$ ipython --no-banner

In [1]: import numpy as np

In [2]: from numpy import linalg as LA

In [3]: np.set_printoptions(precision=2, suppress=True, linewidth=100)

In [4]: K = np.array([[-9, 3, -15, -3, 1, -5],
   ...:     [-6, 12, 12, -2, 4, 4],
   ...:     [-12, 3, 6, -4, 1, 2],
   ...:     [-6, 2, -10, -6, 2, -10],
   ...:     [-4, 8, 8, -4, 8, 8],
   ...:     [-8, 2, 4, -8, 2, 4]])

In [5]: M2 = np.array([[2, 2], [0, 0], [0, -2], [-2, 1], [-3, 0], [-2, -2]])

In [6]: np.einsum("ik,kj->ij", K, M2)
Out[6]: 
array([[ -5,  19],
       [-28, -46],
       [-23, -44],
       [ 14,  22],
       [-40, -44],
       [-14, -40]])

In [7]: LA.matrix_rank(np.vstack([K, M2.T]))
Out[7]: np.int64(6)

In [8]: np.einsum("ik,kj->ji", K, M2)
Out[8]: 
array([[ -5, -28, -23,  14, -40, -14],
       [ 19, -46, -44,  22, -44, -40]])

In [9]: M2.T @ K.T
Out[9]: 
array([[ -5, -28, -23,  14, -40, -14],
       [ 19, -46, -44,  22, -44, -40]])

In [10]: np.einsum("ij,ij->i", K, K)
Out[10]: array([350, 360, 210, 280, 288, 168])

In [11]: np.vstack([K, M2.T]).shape
Out[11]: (8, 6)

In [12]: K @ M2
Out[12]: 
array([[ -5,  19],
       [-28, -46],
       [-23, -44],
       [ 14,  22],
       [-40, -44],
       [-14, -40]])

In [13]: cent = np.array([[2, 0, 4, 1, 2, 5],
    ...:     [2, 1, 1, 0, 2, 2],
    ...:     [4, 0, 5, 4, 1, 3],
    ...:     [5, 4, 0, 1, 0, 2],
    ...:     [2, 2, 1, 2, 5, 4],
    ...:     [0, 1, 4, 5, 4, 3]])

In [14]: rng = np.random.default_rng(65085)

In [15]: E = (rng.random((24, 6)) < 0.25) @ cent

In [16]: E
Out[16]: 
array([[ 4,  0,  5,  4,  1,  3],
       [ 5,  4,  0,  1,  0,  2],
       [ 9,  7,  2,  3,  7,  8],
       [ 0,  0,  0,  0,  0,  0],
       [ 0,  0,  0,  0,  0,  0],
       [ 7,  5,  1,  1,  2,  4],
       [ 2,  1,  8,  6,  6,  8],
       [ 2,  0,  4,  1,  2,  5],
       [ 2,  1,  1,  0,  2,  2],
       [11,  4,  9,  6,  3, 10],
       [ 8,  1, 10,  5,  5, 10],
       [ 2,  0,  4,  1,  2,  5],
       [ 7,  5,  1,  1,  2,  4],
       [ 0,  0,  0,  0,  0,  0],
       [11,  5,  6,  5,  3,  7],
       [ 7,  6,  1,  3,  5,  6],
       [ 0,  0,  0,  0,  0,  0],
       [ 6,  0,  9,  5,  3,  8],
       [ 4,  2,  5,  3,  7,  9],
       [ 9,  4,  5,  5,  1,  5],
       [ 7,  4,  4,  2,  2,  7],
       [ 0,  0,  0,  0,  0,  0],
       [ 7,  6,  5,  6,  6,  7],
       [ 7,  4,  4,  2,  2,  7]])

In [17]: u = np.array([-1, -7, 4])

In [18]: np.cross(K[2, :3], K[1, :3])
Out[18]: array([ -36,  108, -126])

In [19]: np.array([np.convolve(row, u, "same") for row in K])
Out[19]: 
array([[  60,  -42,  120,  -40,  -14,   39],
       [  30, -120,  -34,   58,  -40,  -12],
       [  81,  -75,  -26,   51,  -25,  -10],
       [  40,  -28,   84,    0,  -28,   78],
       [  20,  -80,  -20,   52,  -80,  -24],
       [  54,  -50,  -12,   70,  -50,  -20]])
